$ python -q
>>> import numpy as np
>>> np.set_printoptions(precision=3, suppress=True, linewidth=140, floatmode="fixed")
>>> rnd = lambda a: np.round(a, 3) + 0
>>> O, _ = np.linalg.qr(np.array([[-0.8, 0.3, 0.8, 1.4, 0.6, 0.5, 1.7, 1.5],
...     [2.1, 0.2, 0.5, -0.3, 0.3, 0.4, 0.6, 0.4],
...     [0.5, 0.0, -0.4, -0.1, -0.6, -1.3, 0.5, 0.3],
...     [0.3, 0.2, 1.4, -0.3, 0.6, -1.8, -0.6, 1.5],
...     [1.1, 1.1, -0.1, 0.3, 0.4, 0.7, 0.3, 0.2],
...     [0.1, 0.1, -1.2, 0.3, -1.0, 1.4, 0.3, -2.0],
...     [-2.9, -1.5, 0.3, 0.3, 0.1, -1.2, 0.0, -0.6],
...     [-0.4, 1.9, 0.0, -0.1, 2.9, -0.3, 0.7, -0.3]]))
>>> J = 5 * O
>>> rnd(J)
array([[-1.027,  1.199,  1.797,  4.165,  0.201,  0.386,  1.202, -0.545],
       [ 2.695, -1.056,  1.347,  0.262,  3.478,  0.381,  0.421,  1.522],
       [ 0.642, -0.352, -0.896,  0.068, -0.637,  4.787,  0.373, -0.444],
       [ 0.385,  0.212,  3.305, -1.188, -2.559,  0.424,  0.632,  2.311],
       [ 1.412,  1.555, -0.185,  1.323, -0.605,  0.209, -4.171,  0.998],
       [ 0.128,  0.141, -2.813,  1.291, -0.734, -0.446,  1.552,  3.498],
       [-3.722, -1.134,  0.515, -0.299,  1.621,  1.025, -1.539,  1.861],
       [-0.513,  4.307, -0.112, -1.630,  1.541,  0.565,  0.818,  0.389]])
>>> theta = np.radians(135)
>>> r_ = np.eye(8)
>>> r_[4, 4] = r_[6, 6] = np.cos(theta)
>>> r_[4, 6], r_[6, 4] = -np.sin(theta), np.sin(theta)
>>> print(rnd(r_))
[[ 1.000  0.000  0.000  0.000  0.000  0.000  0.000  0.000]
 [ 0.000  1.000  0.000  0.000  0.000  0.000  0.000  0.000]
 [ 0.000  0.000  1.000  0.000  0.000  0.000  0.000  0.000]
 [ 0.000  0.000  0.000  1.000  0.000  0.000  0.000  0.000]
 [ 0.000  0.000  0.000  0.000 -0.707  0.000 -0.707  0.000]
 [ 0.000  0.000  0.000  0.000  0.000  1.000  0.000  0.000]
 [ 0.000  0.000  0.000  0.000  0.707  0.000 -0.707  0.000]
 [ 0.000  0.000  0.000  0.000  0.000  0.000  0.000  1.000]]
>>> out = J @ r_.T
>>> print(rnd(np.linalg.svd(J, compute_uv=False)), rnd(np.linalg.svd(out, compute_uv=False)))
[5.000 5.000 5.000 5.000 5.000 5.000 5.000 5.000] [5.000 5.000 5.000 5.000 5.000 5.000 5.000 5.000]
>>> np.allclose(J @ J.T, out @ out.T)
True
>>> print(np.allclose(np.linalg.norm(J, axis=1), np.linalg.norm(out, axis=1)))
True
>>> Uu, sv, Vt = np.linalg.svd(J, full_matrices=False)
>>> rnd(Vt @ Vt.T)
array([[1.000, 0.000, 0.000, 0.000, 0.000, 0.000, 0.000, 0.000],
       [0.000, 1.000, 0.000, 0.000, 0.000, 0.000, 0.000, 0.000],
       [0.000, 0.000, 1.000, 0.000, 0.000, 0.000, 0.000, 0.000],
       [0.000, 0.000, 0.000, 1.000, 0.000, 0.000, 0.000, 0.000],
       [0.000, 0.000, 0.000, 0.000, 1.000, 0.000, 0.000, 0.000],
       [0.000, 0.000, 0.000, 0.000, 0.000, 1.000, 0.000, 0.000],
       [0.000, 0.000, 0.000, 0.000, 0.000, 0.000, 1.000, 0.000],
       [0.000, 0.000, 0.000, 0.000, 0.000, 0.000, 0.000, 1.000]])
>>> rnd(Uu.T @ Uu)
array([[1.000, 0.000, 0.000, 0.000, 0.000, 0.000, 0.000, 0.000],
       [0.000, 1.000, 0.000, 0.000, 0.000, 0.000, 0.000, 0.000],
       [0.000, 0.000, 1.000, 0.000, 0.000, 0.000, 0.000, 0.000],
       [0.000, 0.000, 0.000, 1.000, 0.000, 0.000, 0.000, 0.000],
       [0.000, 0.000, 0.000, 0.000, 1.000, 0.000, 0.000, 0.000],
       [0.000, 0.000, 0.000, 0.000, 0.000, 1.000, 0.000, 0.000],
       [0.000, 0.000, 0.000, 0.000, 0.000, 0.000, 1.000, 0.000],
       [0.000, 0.000, 0.000, 0.000, 0.000, 0.000, 0.000, 1.000]])
>>> rnd(sv)
array([5.000, 5.000, 5.000, 5.000, 5.000, 5.000, 5.000, 5.000])
>>> Uu.shape, sv.shape, Vt.shape
((8, 8), (8,), (8, 8))
>>> (sv > 1e-8).sum()
np.int64(8)
>>> rnd(Uu.T @ J @ Vt.T)
array([[5.000, 0.000, 0.000, 0.000, 0.000, 0.000, 0.000, 0.000],
       [0.000, 5.000, 0.000, 0.000, 0.000, 0.000, 0.000, 0.000],
       [0.000, 0.000, 5.000, 0.000, 0.000, 0.000, 0.000, 0.000],
       [0.000, 0.000, 0.000, 5.000, 0.000, 0.000, 0.000, 0.000],
       [0.000, 0.000, 0.000, 0.000, 5.000, 0.000, 0.000, 0.000],
       [0.000, 0.000, 0.000, 0.000, 0.000, 5.000, 0.000, 0.000],
       [0.000, 0.000, 0.000, 0.000, 0.000, 0.000, 5.000, 0.000],
       [0.000, 0.000, 0.000, 0.000, 0.000, 0.000, 0.000, 5.000]])
>>> rnd(np.cumsum(sv ** 2) / np.sum(sv ** 2))
array([0.125, 0.250, 0.375, 0.500, 0.625, 0.750, 0.875, 1.000])
>>> E = np.array([[9.0, 6.0, 4.0, 4.0, 2.0],
...     [6.0, 14.0, 6.0, 6.0, 3.0],
...     [4.0, 6.0, 9.0, 4.0, 2.0],
...     [4.0, 6.0, 4.0, 9.0, 2.0],
...     [2.0, 3.0, 2.0, 2.0, 6.0]])
>>> # symmetric
>>> ev, evecs = np.linalg.eigh(E)
>>> np.unique(ev.round(6) + 0, return_counts=True)[1]
array([4, 1])
>>> x = np.array([5, 2, 0, 3, 1])
>>> y = E @ x
>>> print(y)
[71.000 79.000 46.000 61.000 28.000]
>>> rnd(np.linalg.solve(E.T, E[1]))
array([0.000, 1.000, 0.000, 0.000, 0.000])
>>> rnd(np.linalg.solve(E, -3 * y))
array([-15.000,  -6.000,   0.000,  -9.000,  -3.000])
>>> u = np.array([-4, 3, 2, -4, 5])
>>> out = E + np.outer(u, np.eye(5)[1])
>>> np.linalg.matrix_rank(np.linalg.inv(out) - np.linalg.inv(E), tol=1e-8)
np.int64(1)
>>> K = np.loadtxt("m.csv", delimiter=",")
>>> rnd(K)
array([[-0.399, -0.063, -0.506, -0.082,  0.075,  0.562],
       [ 0.453, -0.052, -0.124,  0.347,  0.057,  0.363],
       [ 0.107, -0.546, -0.211, -0.423,  0.309, -0.265],
       [-0.293,  0.203, -0.282, -0.418, -0.556, -0.152],
       [ 0.160,  0.242, -0.440,  0.352, -0.282, -0.262],
       [-0.133, -0.593, -0.245,  0.304, -0.223,  0.168],
       [ 0.559,  0.215, -0.474, -0.214,  0.059,  0.005],
       [-0.373,  0.398, -0.215,  0.174,  0.611, -0.044],
       [ 0.133, -0.039, -0.157, -0.298,  0.265, -0.054],
       [-0.160, -0.197, -0.235,  0.371,  0.103, -0.598]])
>>> out = np.c_[K[:, :5] @ np.array([[1, 2, 3, 1, 3],
...     [2, 2, 2, 0, 0],
...     [2, 2, 0, 2, 3],
...     [0, 2, 2, 2, 3],
...     [0, 1, 1, 2, 3]]), np.array([6, 3, 9, 9, 4, 5, 7, 3, 7, 5])]
>>> rnd(out)
array([[-1.538, -2.026, -1.414, -1.425, -2.736,  6.000],
       [ 0.102,  1.306,  2.006,  1.013,  2.198,  3.000],
       [-1.407, -1.838, -1.308, -0.544, -0.656,  9.000],
       [-0.450, -2.135, -1.864, -2.804, -4.646,  9.000],
       [-0.237,  0.346,  1.386, -0.580, -0.630,  4.000],
       [-1.808, -1.556, -1.200, -0.461, -0.891,  5.000],
       [ 0.041,  0.232,  1.739, -0.699, -0.209,  7.000],
       [-0.007,  0.578,  0.636,  0.765,  0.589,  3.000],
       [-0.260, -0.458, -0.010, -0.248, -0.173,  7.000],
       [-1.024, -0.340, -0.029,  0.316,  0.234,  5.000]])
>>> np.linalg.matrix_rank(np.c_[K, out])
np.int64(7)
>>> np.linalg.matrix_rank(out)
np.int64(6)
>>> rnd(np.linalg.norm(out - K @ np.linalg.lstsq(K, out)[0], axis=0))
array([0.000, 0.000, 0.000, 0.000, 0.000, 5.800])
>>> print(rnd(np.linalg.norm(np.linalg.qr(K)[0].T @ out, axis=0) ** 2 / ((out ** 2).sum(axis=0) + 1e-12)))
[1.000 1.000 1.000 1.000 1.000 0.911]
>>> def softmax(z):
...     e = np.exp(z - z.max(axis=-1, keepdims=True))
...     return e / e.sum(axis=-1, keepdims=True)
... 
>>> print(rnd(softmax(K[3] + -2)))
[0.155 0.254 0.157 0.137 0.119 0.178]
>>> scores = K @ K.T / np.sqrt(6)
>>> rnd(softmax(scores)[3] @ K)
array([-0.007, -0.033, -0.295, -0.007,  0.016, -0.033])
>>> proj = K @ np.linalg.solve(K.T @ K, K.T)
>>> print(rnd(np.diag(proj)))
[0.747 0.479 0.698 0.713 0.550 0.599 0.633 0.749 0.206 0.625]
>>> np.linalg.matrix_rank(np.eye(10) - proj)
np.int64(4)
>>> theta = np.radians(120)
>>> r_ = np.eye(6)
>>> r_[4, 4] = r_[2, 2] = np.cos(theta)
>>> r_[4, 2], r_[2, 4] = -np.sin(theta), np.sin(theta)
>>> rnd(r_)
array([[ 1.000,  0.000,  0.000,  0.000,  0.000,  0.000],
       [ 0.000,  1.000,  0.000,  0.000,  0.000,  0.000],
       [ 0.000,  0.000, -0.500,  0.000,  0.866,  0.000],
       [ 0.000,  0.000,  0.000,  1.000,  0.000,  0.000],
       [ 0.000,  0.000, -0.866,  0.000, -0.500,  0.000],
       [ 0.000,  0.000,  0.000,  0.000,  0.000,  1.000]])
>>> out = K @ r_.T
>>> np.allclose(np.linalg.norm(K, axis=1), np.linalg.norm(out, axis=1))
True
>>> rnd(np.linalg.det(r_)), np.trace(r_)
(np.float64(1.0), np.float64(3.0))
>>> arr = np.loadtxt("x.csv", delimiter=",")
>>> arr
array([[3.000, 4.000, 5.000, 7.000, 6.000, 0.000, 0.000, 9.000, 0.000, 1.000],
       [2.000, 4.000, 5.000, 7.000, 9.000, 0.000, 5.000, 3.000, 2.000, 2.000],
       [7.000, 1.000, 0.000, 4.000, 6.000, 1.000, 6.000, 4.000, 0.000, 1.000],
       [5.000, 6.000, 2.000, 4.000, 8.000, 1.000, 6.000, 2.000, 2.000, 0.000],
       [8.000, 4.000, 2.000, 3.000, 7.000, 4.000, 3.000, 6.000, 1.000, 0.000],
       [5.000, 2.000, 6.000, 1.000, 7.000, 7.000, 7.000, 6.000, 0.000, 0.000],
       [1.000, 2.000, 8.000, 0.000, 1.000, 1.000, 1.000, 3.000, 2.000, 2.000],
       [9.000, 7.000, 6.000, 0.000, 6.000, 8.000, 1.000, 6.000, 1.000, 2.000],
       [0.000, 0.000, 0.000, 0.000, 0.000, 0.000, 0.000, 0.000, 2.000, 1.000],
       [0.000, 0.000, 0.000, 0.000, 0.000, 0.000, 0.000, 0.000, 2.000, 1.000]])
>>> Uu, sv, Vt = np.linalg.svd(arr)
>>> rnd(sv)
array([35.826, 11.685, 10.020,  7.579,  6.063,  3.783,  2.508,  2.001,  0.878,  0.000])
>>> out = Uu[:, :9] @ np.diag(sv[:9]) @ Vt[:9]
>>> rnd(np.linalg.norm(arr - out, 2)), rnd(sv[9])
(np.float64(0.0), np.float64(0.0))
>>> np.linalg.matrix_rank(out)
np.int64(9)
>>> [round(float(x), 3) for x in np.linalg.svd(arr, compute_uv=False)[:3]]
[35.826, 11.685, 10.02]
>>> print(np.linalg.matrix_rank(arr, rtol=0.1))
6
>>> out = np.array([[1, 2, 1],
...     [1, 3, 0],
...     [0, 0, 3],
...     [3, 2, 2],
...     [3, 0, 3],
...     [2, 3, 3],
...     [2, 0, 2],
...     [3, 1, 2],
...     [2, 1, 2],
...     [1, 3, 0]])
>>> np.einsum("ik,kj->ij", arr, out)
array([[74.000, 44.000, 68.000],
       [79.000, 41.000, 78.000],
       [65.000, 35.000, 56.000],
       [71.000, 43.000, 66.000],
       [76.000, 53.000, 73.000],
       [77.000, 45.000, 93.000],
       [25.000, 22.000, 43.000],
       [74.000, 76.000, 85.000],
       [ 5.000,  5.000,  4.000],
       [ 5.000,  5.000,  4.000]])
>>> arr @ out
array([[74.000, 44.000, 68.000],
       [79.000, 41.000, 78.000],
       [65.000, 35.000, 56.000],
       [71.000, 43.000, 66.000],
       [76.000, 53.000, 73.000],
       [77.000, 45.000, 93.000],
       [25.000, 22.000, 43.000],
       [74.000, 76.000, 85.000],
       [ 5.000,  5.000,  4.000],
       [ 5.000,  5.000,  4.000]])
>>> np.einsum("ij->j", arr)
array([40.000, 30.000, 34.000, 26.000, 50.000, 22.000, 29.000, 39.000, 12.000, 10.000])
>>> out.T @ arr.T
array([[74.000, 79.000, 65.000, 71.000, 76.000, 77.000, 25.000, 74.000,  5.000,  5.000],
       [44.000, 41.000, 35.000, 43.000, 53.000, 45.000, 22.000, 76.000,  5.000,  5.000],
       [68.000, 78.000, 56.000, 66.000, 73.000, 93.000, 43.000, 85.000,  4.000,  4.000]])
>>> np.einsum("ij,ij->i", arr, arr)
array([217.000, 217.000, 156.000, 190.000, 204.000, 249.000,  89.000, 308.000,   5.000,   5.000])
>>> x = np.array([5, -2, -3, 4, -4])
>>> E * x
array([[ 45.000, -12.000, -12.000,  16.000,  -8.000],
       [ 30.000, -28.000, -18.000,  24.000, -12.000],
       [ 20.000, -12.000, -27.000,  16.000,  -8.000],
       [ 20.000, -12.000, -12.000,  36.000,  -8.000],
       [ 10.000,  -6.000,  -6.000,   8.000, -24.000]])
>>> print((E @ x).argmax())
0
>>> print(E @ np.eye(5)[0])
[9.000 6.000 4.000 4.000 2.000]
>>> np.sign((E @ x).round(6))
array([ 1.000, -1.000, -1.000,  1.000, -1.000])
>>> E @ (2 * x)
array([ 58.000,  -8.000, -22.000,  48.000, -36.000])
>>> rng = np.random.default_rng(9079)
>>> lab = rng.permutation(10)
>>> lab
array([9, 7, 5, 3, 8, 6, 4, 2, 1, 0])
>>> out = arr[lab][:, lab]
>>> print(rnd(np.sort(np.abs(np.linalg.eigvals(out)))))
[ 0.000  0.903  2.552  3.000  3.867  3.867  4.191  7.423  7.999 34.408]
>>> out
array([[1.000, 0.000, 0.000, 0.000, 2.000, 0.000, 0.000, 0.000, 0.000, 0.000],
       [2.000, 6.000, 8.000, 0.000, 1.000, 1.000, 6.000, 6.000, 7.000, 9.000],
       [0.000, 6.000, 7.000, 1.000, 0.000, 7.000, 7.000, 6.000, 2.000, 5.000],
       [0.000, 2.000, 1.000, 4.000, 2.000, 6.000, 8.000, 2.000, 6.000, 5.000],
       [1.000, 0.000, 0.000, 0.000, 2.000, 0.000, 0.000, 0.000, 0.000, 0.000],
       [2.000, 3.000, 1.000, 0.000, 2.000, 1.000, 1.000, 8.000, 2.000, 1.000],
       [0.000, 6.000, 4.000, 3.000, 1.000, 3.000, 7.000, 2.000, 4.000, 8.000],
       [1.000, 4.000, 1.000, 4.000, 0.000, 6.000, 6.000, 0.000, 1.000, 7.000],
       [2.000, 3.000, 0.000, 7.000, 2.000, 5.000, 9.000, 5.000, 4.000, 2.000],
       [1.000, 9.000, 0.000, 7.000, 0.000, 0.000, 6.000, 5.000, 4.000, 3.000]])
>>> print(rnd(np.linalg.det(out)), rnd(np.linalg.det(arr[lab])))
0.0 0.0
>>> print(np.diag(out))
[1.000 6.000 7.000 4.000 2.000 1.000 7.000 0.000 4.000 3.000]
